In [1]: import numpy as np

In [2]: import numpy.linalg as la

In [3]: np.set_printoptions(precision=3, suppress=True, linewidth=100)

In [4]: def tidy(a):
   ...:     return np.round(a, 3) + 0
   ...: 

In [5]: B = np.array([[0, -1, 1, 2, 2, 0, 2, -2, 0, 1, -2, -1],
   ...:     [-1, -2, -2, 0, 1, 2, -1, -1, -1, -1, -1, -2]])

In [6]: E = B.T @ B

In [7]: E
Out[7]: 
array([[ 1,  2,  2,  0, -1, -2,  1,  1,  1,  1,  1,  2],
       [ 2,  5,  3, -2, -4, -4,  0,  4,  2,  1,  4,  5],
       [ 2,  3,  5,  2,  0, -4,  4,  0,  2,  3,  0,  3],
       [ 0, -2,  2,  4,  4,  0,  4, -4,  0,  2, -4, -2],
       [-1, -4,  0,  4,  5,  2,  3, -5, -1,  1, -5, -4],
       [-2, -4, -4,  0,  2,  4, -2, -2, -2, -2, -2, -4],
       [ 1,  0,  4,  4,  3, -2,  5, -3,  1,  3, -3,  0],
       [ 1,  4,  0, -4, -5, -2, -3,  5,  1, -1,  5,  4],
       [ 1,  2,  2,  0, -1, -2,  1,  1,  1,  1,  1,  2],
       [ 1,  1,  3,  2,  1, -2,  3, -1,  1,  2, -1,  1],
       [ 1,  4,  0, -4, -5, -2, -3,  5,  1, -1,  5,  4],
       [ 2,  5,  3, -2, -4, -4,  0,  4,  2,  1,  4,  5]])

In [8]: # rank 2

In [9]: r = la.matrix_rank(E)

In [10]: r
Out[10]: np.int64(2)

In [11]: N = la.svd(E)[2][r:].T

In [12]: [int(la.matrix_rank(E[:, :j + 1])) for j in range(12)]
Out[12]: [1, 2, 2, 2, 2, 2, 2, 2, 2, 2, 2, 2]

In [13]: [int(la.matrix_rank(E[:i])) for i in range(1, len(E) + 1)]
Out[13]: [1, 2, 2, 2, 2, 2, 2, 2, 2, 2, 2, 2]

In [14]: tidy(np.abs(la.eigvals(E)).max())
Out[14]: np.float64(28.525)

In [15]: np.allclose(E @ E.T, E.T @ E)
Out[15]: True

In [16]: tidy(np.sort(np.abs(la.eigvals(E))))
Out[16]: 
array([ 0.   ,  0.   ,  0.   ,  0.   ,  0.   ,  0.   ,  0.   ,  0.   ,  0.   ,  0.   , 18.475,
       28.525])

In [17]: E @ E
Out[17]: 
array([[  23,   51,   41,  -10,  -33,  -46,   13,   33,   23,   18,   33,   51],
       [  51,  136,   68,  -68, -119, -102,  -17,  119,   51,   17,  119,  136],
       [  41,   68,   96,   28,  -13,  -82,   69,   13,   41,   55,   13,   68],
       [ -10,  -68,   28,   96,  106,   20,   86, -106,  -10,   38, -106,  -68],
       [ -33, -119,  -13,  106,  139,   66,   73, -139,  -33,   20, -139, -119],
       [ -46, -102,  -82,   20,   66,   92,  -26,  -66,  -46,  -36,  -66, -102],
       [  13,  -17,   69,   86,   73,  -26,   99,  -73,   13,   56,  -73,  -17],
       [  33,  119,   13, -106, -139,  -66,  -73,  139,   33,  -20,  139,  119],
       [  23,   51,   41,  -10,  -33,  -46,   13,   33,   23,   18,   33,   51],
       [  18,   17,   55,   38,   20,  -36,   56,  -20,   18,   37,  -20,   17],
       [  33,  119,   13, -106, -139,  -66,  -73,  139,   33,  -20,  139,  119],
       [  51,  136,   68,  -68, -119, -102,  -17,  119,   51,   17,  119,  136]])

In [18]: assert E == E.T
ValueError: The truth value of an array with more than one element is ambiguous. Use a.any() or a.all()


In [19]: la.matrix_power(E, 2)
Out[19]: 
array([[  23,   51,   41,  -10,  -33,  -46,   13,   33,   23,   18,   33,   51],
       [  51,  136,   68,  -68, -119, -102,  -17,  119,   51,   17,  119,  136],
       [  41,   68,   96,   28,  -13,  -82,   69,   13,   41,   55,   13,   68],
       [ -10,  -68,   28,   96,  106,   20,   86, -106,  -10,   38, -106,  -68],
       [ -33, -119,  -13,  106,  139,   66,   73, -139,  -33,   20, -139, -119],
       [ -46, -102,  -82,   20,   66,   92,  -26,  -66,  -46,  -36,  -66, -102],
       [  13,  -17,   69,   86,   73,  -26,   99,  -73,   13,   56,  -73,  -17],
       [  33,  119,   13, -106, -139,  -66,  -73,  139,   33,  -20,  139,  119],
       [  23,   51,   41,  -10,  -33,  -46,   13,   33,   23,   18,   33,   51],
       [  18,   17,   55,   38,   20,  -36,   56,  -20,   18,   37,  -20,   17],
       [  33,  119,   13, -106, -139,  -66,  -73,  139,   33,  -20,  139,  119],
       [  51,  136,   68,  -68, -119, -102,  -17,  119,   51,   17,  119,  136]])

In [20]: Uu, sig, vt = la.svd(E)

In [21]: tidy(sig)
Out[21]: 
array([28.525, 18.475,  0.   ,  0.   ,  0.   ,  0.   ,  0.   ,  0.   ,  0.   ,  0.   ,  0.   ,
        0.   ])

In [22]: np.argmax(sig[:-1] / (sig[1:] + 1e-6)) + 1
Out[22]: np.int64(2)

In [23]: B = Uu[:, :2] @ np.diag(sig[:2]) @ vt[:2]

In [24]: la.matrix_rank(B)
Out[24]: np.int64(2)

In [25]: tidy(la.norm(E - B) / la.norm(E))
Out[25]: np.float64(0.0)

In [26]: u, g = E[10], E[7]

In [27]: u @ g
Out[27]: np.int64(139)

In [28]: u @ u
Out[28]: np.int64(139)

In [29]: pr = (u @ g) / (u @ u) * u

In [30]: pr
Out[30]: array([ 1.,  4.,  0., -4., -5., -2., -3.,  5.,  1., -1.,  5.,  4.])

In [31]: (g - pr) @ u
Out[31]: np.float64(0.0)

In [32]: la.matrix_rank(np.outer(u, g))
Out[32]: np.int64(1)

In [33]: M = np.loadtxt("x.csv", delimiter=",")

In [34]: M
Out[34]: 
array([[ 2.047,  0.053,  0.718,  0.194,  0.636, -0.598,  0.465,  0.661, -0.354, -0.747,  0.573,
         1.043, -0.462, -0.252],
       [ 0.053,  0.622, -0.883, -0.359,  0.728, -1.006, -0.559,  0.222,  0.703, -0.666,  0.309,
         0.365, -0.252, -0.326],
       [ 0.718, -0.883,  0.587, -0.73 , -0.326,  0.288, -0.248, -0.807,  1.616,  0.005,  0.064,
        -0.007,  1.742,  0.245],
       [ 0.194, -0.359, -0.73 , -1.322, -0.11 , -0.591,  0.738,  0.057, -0.469, -0.247,  1.077,
        -1.224, -0.291, -0.544],
       [ 0.636,  0.728, -0.326, -0.11 ,  0.224,  1.189,  0.274,  0.18 ,  0.374, -0.469, -1.468,
         0.07 , -1.342, -0.26 ],
       [-0.598, -1.006,  0.288, -0.591,  1.189, -0.516,  1.166, -0.119,  0.241,  0.336, -0.606,
         0.485,  0.292, -0.398],
       [ 0.465, -0.559, -0.248,  0.738,  0.274,  1.166,  1.383,  0.788,  0.699,  0.56 ,  0.846,
        -0.219, -0.044,  0.578],
       [ 0.661,  0.222, -0.807,  0.057,  0.18 , -0.119,  0.788, -0.989,  1.092, -0.596,  0.863,
         0.122,  0.17 , -0.033],
       [-0.354,  0.703,  1.616, -0.469,  0.374,  0.241,  0.699,  1.092, -0.854,  1.103, -1.48 ,
         0.657, -1.14 ,  0.144],
       [-0.747, -0.666,  0.005, -0.247, -0.469,  0.336,  0.56 , -0.596,  1.103,  0.306, -1.39 ,
        -0.555, -1.188, -0.288],
       [ 0.573,  0.309,  0.064,  1.077, -1.468, -0.606,  0.846,  0.863, -1.48 , -1.39 , -0.531,
        -0.027, -0.598,  0.669],
       [ 1.043,  0.365, -0.007, -1.224,  0.07 ,  0.485, -0.219,  0.122,  0.657, -0.555, -0.027,
         1.454, -0.658, -0.87 ],
       [-0.462, -0.252,  1.742, -0.291, -1.342,  0.292, -0.044,  0.17 , -1.14 , -1.188, -0.598,
        -0.658, -0.316,  0.615],
       [-0.252, -0.326,  0.245, -0.544, -0.26 , -0.398,  0.578, -0.033,  0.144, -0.288,  0.669,
        -0.87 ,  0.615, -1.097]])

In [35]: x = np.array([3, 0, 7, 8, 5, 8, 5, 9, 4, -7, -9, 3, 9, 3])

In [36]: y = M @ x

In [37]: tidy(y)
Out[37]: 
array([ 16.26 , -11.557,  14.839, -33.942,  17.711,   9.025,  22.211,  -5.653,  17.945,  -4.844,
        15.725,   0.107,  11.581,  -9.079])

In [38]: tidy(la.solve(M, 5 * y))
Out[38]: array([ 15.,   0.,  35.,  40.,  25.,  40.,  25.,  45.,  20., -35., -45.,  15.,  45.,  15.])

In [39]: tidy(la.solve(M, M[:, 12]))
Out[39]: array([0., 0., 0., 0., 0., 0., 0., 0., 0., 0., 0., 0., 1., 0.])

In [40]: tidy(la.solve(M.T, M[8]))
Out[40]: array([0., 0., 0., 0., 0., 0., 0., 0., 1., 0., 0., 0., 0., 0.])
